% ipython --no-banner

In [1]: import numpy as np

In [2]: np.set_printoptions(precision=1, suppress=True, linewidth=200, floatmode="fixed")

In [3]: th = np.deg2rad(163)

In [4]: A = np.eye(8)

In [5]: A[np.ix_([1, 3], [1, 3])] = [[np.cos(th), -np.sin(th)], [np.sin(th), np.cos(th)]]

In [6]: print(A)
[[ 1.0  0.0  0.0  0.0  0.0  0.0  0.0  0.0]
 [ 0.0 -1.0  0.0 -0.3  0.0  0.0  0.0  0.0]
 [ 0.0  0.0  1.0  0.0  0.0  0.0  0.0  0.0]
 [ 0.0  0.3  0.0 -1.0  0.0  0.0  0.0  0.0]
 [ 0.0  0.0  0.0  0.0  1.0  0.0  0.0  0.0]
 [ 0.0  0.0  0.0  0.0  0.0  1.0  0.0  0.0]
 [ 0.0  0.0  0.0  0.0  0.0  0.0  1.0  0.0]
 [ 0.0  0.0  0.0  0.0  0.0  0.0  0.0  1.0]]

In [7]: Q, V = np.linalg.qr(A[:, :3])[0], np.linalg.qr(A[:, 3:])[0]

In [8]: sv = np.linalg.svd(Q.T @ V, compute_uv=False)

In [9]: print(round(float(np.linalg.norm(Q @ Q.T - V @ V.T, 2)), 1))
1.0

In [10]: C2 = A.T @ A

In [11]: print(np.linalg.eigvalsh(C2)[::-1])
[1.0 1.0 1.0 1.0 1.0 1.0 1.0 1.0]

In [12]: print((A @ A.T).shape)
(8, 8)

In [13]: rng = np.random.default_rng(15)

In [14]: feats = np.eye(10, dtype=int)[rng.permutation(10)] * np.array([1, 3, 3, 1, 0, 3, 2, 2, 3, 0])

In [15]: print(feats)
[[0 0 0 0 0 3 0 0 0 0]
 [0 0 0 1 0 0 0 0 0 0]
 [0 0 0 0 0 0 2 0 0 0]
 [1 0 0 0 0 0 0 0 0 0]
 [0 0 3 0 0 0 0 0 0 0]
 [0 0 0 0 0 0 0 0 3 0]
 [0 0 0 0 0 0 0 2 0 0]
 [0 0 0 0 0 0 0 0 0 0]
 [0 0 0 0 0 0 0 0 0 0]
 [0 3 0 0 0 0 0 0 0 0]]

In [16]: left, sv, vt = np.linalg.svd(feats)

In [17]: V = vt[:(sv > 1e-8).sum()]

In [18]: x0 = feats[6] + 5 * feats[4] + rng.integers(2) * np.eye(10)[3]

In [19]: print(x0)
[ 0.0  0.0 15.0  0.0  0.0  0.0  0.0  2.0  0.0  0.0]

In [20]: print(np.round(np.linalg.norm(x0 - V.T @ V @ x0), 1))
0.0

In [21]: print(np.linalg.matrix_rank(np.vstack([feats, x0])))
8

In [22]: print(np.allclose(V.T @ V @ x0, x0))
True

In [23]: print(np.diag(V.T @ V))
[1.0 1.0 1.0 1.0 0.0 1.0 1.0 1.0 1.0 0.0]

In [24]: print(V.T @ V)
[[1.0 0.0 0.0 0.0 0.0 0.0 0.0 0.0 0.0 0.0]
 [0.0 1.0 0.0 0.0 0.0 0.0 0.0 0.0 0.0 0.0]
 [0.0 0.0 1.0 0.0 0.0 0.0 0.0 0.0 0.0 0.0]
 [0.0 0.0 0.0 1.0 0.0 0.0 0.0 0.0 0.0 0.0]
 [0.0 0.0 0.0 0.0 0.0 0.0 0.0 0.0 0.0 0.0]
 [0.0 0.0 0.0 0.0 0.0 1.0 0.0 0.0 0.0 0.0]
 [0.0 0.0 0.0 0.0 0.0 0.0 1.0 0.0 0.0 0.0]
 [0.0 0.0 0.0 0.0 0.0 0.0 0.0 1.0 0.0 0.0]
 [0.0 0.0 0.0 0.0 0.0 0.0 0.0 0.0 1.0 0.0]
 [0.0 0.0 0.0 0.0 0.0 0.0 0.0 0.0 0.0 0.0]]

In [25]: print(np.sort(np.linalg.eigvals(feats).real))
[0.0 0.0 0.0 0.0 0.0 0.0 0.0 0.0 0.0 0.0]

In [26]: print(feats @ feats)
[[0 0 0 0 0 0 0 0 9 0]
 [1 0 0 0 0 0 0 0 0 0]
 [0 0 0 0 0 0 0 4 0 0]
 [0 0 0 0 0 3 0 0 0 0]
 [0 0 0 0 0 0 6 0 0 0]
 [0 0 0 0 0 0 0 0 0 0]
 [0 0 0 0 0 0 0 0 0 0]
 [0 0 0 0 0 0 0 0 0 0]
 [0 0 0 0 0 0 0 0 0 0]
 [0 0 0 3 0 0 0 0 0 0]]

In [27]: print(np.round(np.linalg.det(feats), 1))
0.0

In [28]: print(np.flatnonzero(np.linalg.matrix_power((feats != 0) + (feats.T != 0) + np.eye(10), 10)[3]))
[0 1 3 5 8 9]

In [29]: print((feats != 0).astype(int))
[[0 0 0 0 0 1 0 0 0 0]
 [0 0 0 1 0 0 0 0 0 0]
 [0 0 0 0 0 0 1 0 0 0]
 [1 0 0 0 0 0 0 0 0 0]
 [0 0 1 0 0 0 0 0 0 0]
 [0 0 0 0 0 0 0 0 1 0]
 [0 0 0 0 0 0 0 1 0 0]
 [0 0 0 0 0 0 0 0 0 0]
 [0 0 0 0 0 0 0 0 0 0]
 [0 1 0 0 0 0 0 0 0 0]]

In [30]: W0 = np.load("mat.npy")

In [31]: print(W0)
[[ 0  0 -3  1]
 [ 0  0 -3 -3]
 [ 0  0  0  3]
 [ 0  0  0  0]]

In [32]: print(np.unique(feats.round(6), axis=0).shape)
(9, 10)

In [33]: print(feats @ np.linalg.pinv(feats) @ feats)
[[0.0 0.0 0.0 0.0 0.0 3.0 0.0 0.0 0.0 0.0]
 [0.0 0.0 0.0 1.0 0.0 0.0 0.0 0.0 0.0 0.0]
 [0.0 0.0 0.0 0.0 0.0 0.0 2.0 0.0 0.0 0.0]
 [1.0 0.0 0.0 0.0 0.0 0.0 0.0 0.0 0.0 0.0]
 [0.0 0.0 3.0 0.0 0.0 0.0 0.0 0.0 0.0 0.0]
 [0.0 0.0 0.0 0.0 0.0 0.0 0.0 0.0 3.0 0.0]
 [0.0 0.0 0.0 0.0 0.0 0.0 0.0 2.0 0.0 0.0]
 [0.0 0.0 0.0 0.0 0.0 0.0 0.0 0.0 0.0 0.0]
 [0.0 0.0 0.0 0.0 0.0 0.0 0.0 0.0 0.0 0.0]
 [0.0 3.0 0.0 0.0 0.0 0.0 0.0 0.0 0.0 0.0]]

In [34]: print(np.allclose(feats[:-1].T @ np.linalg.lstsq(feats[:-1].T, feats[-1])[0], feats[-1]))
False

In [35]: print(round(np.trace(np.linalg.pinv(feats) @ feats), 1))
8.0

In [36]: th = np.radians(56)

In [37]: Rm = np.eye(4)

In [38]: Rm[3, 3] = Rm[1, 1] = np.cos(th)

In [39]: Rm[3, 1], Rm[1, 3] = -np.sin(th), np.sin(th)

In [40]: print(Rm)
[[ 1.0  0.0  0.0  0.0]
 [ 0.0  0.6  0.0  0.8]
 [ 0.0  0.0  1.0  0.0]
 [ 0.0 -0.8  0.0  0.6]]

In [41]: Y = W0 @ Rm.T

In [42]: print(np.allclose(np.linalg.norm(W0, axis=1), np.linalg.norm(Y, axis=1)))
True

In [43]: print(Y)
[[ 0.0  0.8 -3.0  0.6]
 [ 0.0 -2.5 -3.0 -1.7]
 [ 0.0  2.5  0.0  1.7]
 [ 0.0  0.0  0.0  0.0]]

In [44]: print(np.allclose(W0 @ W0.T, Y @ Y.T))
True

In [45]: left, sv, vt = np.linalg.svd(W0)

In [46]: print(np.argmax(sv[:-1] / (sv[1:] + 1e-6)) + 1)
2

In [47]: print(sv.round(1) + 0)
[5.0 3.5 0.0 0.0]

In [48]: Y = left[:, :2] @ np.diag(sv[:2]) @ vt[:2]

In [49]: print(round(np.abs(W0 - Y).max(), 1))
0.0

In [50]: print(np.linalg.matrix_rank(W0, rtol=0.05))
2

In [51]: rank = np.linalg.matrix_rank(W0)

In [52]: print(rank)
2

In [53]: N = np.linalg.svd(W0)[2][rank:].T

In [54]: print([int(np.linalg.matrix_rank(W0[:, :j + 1])) for j in range(4)])
[0, 0, 1, 2]

In [55]: print(np.linalg.matrix_rank(W0.T @ W0), np.linalg.matrix_rank(W0 @ W0.T))
2 2

In [56]: print(N.shape)
(4, 2)
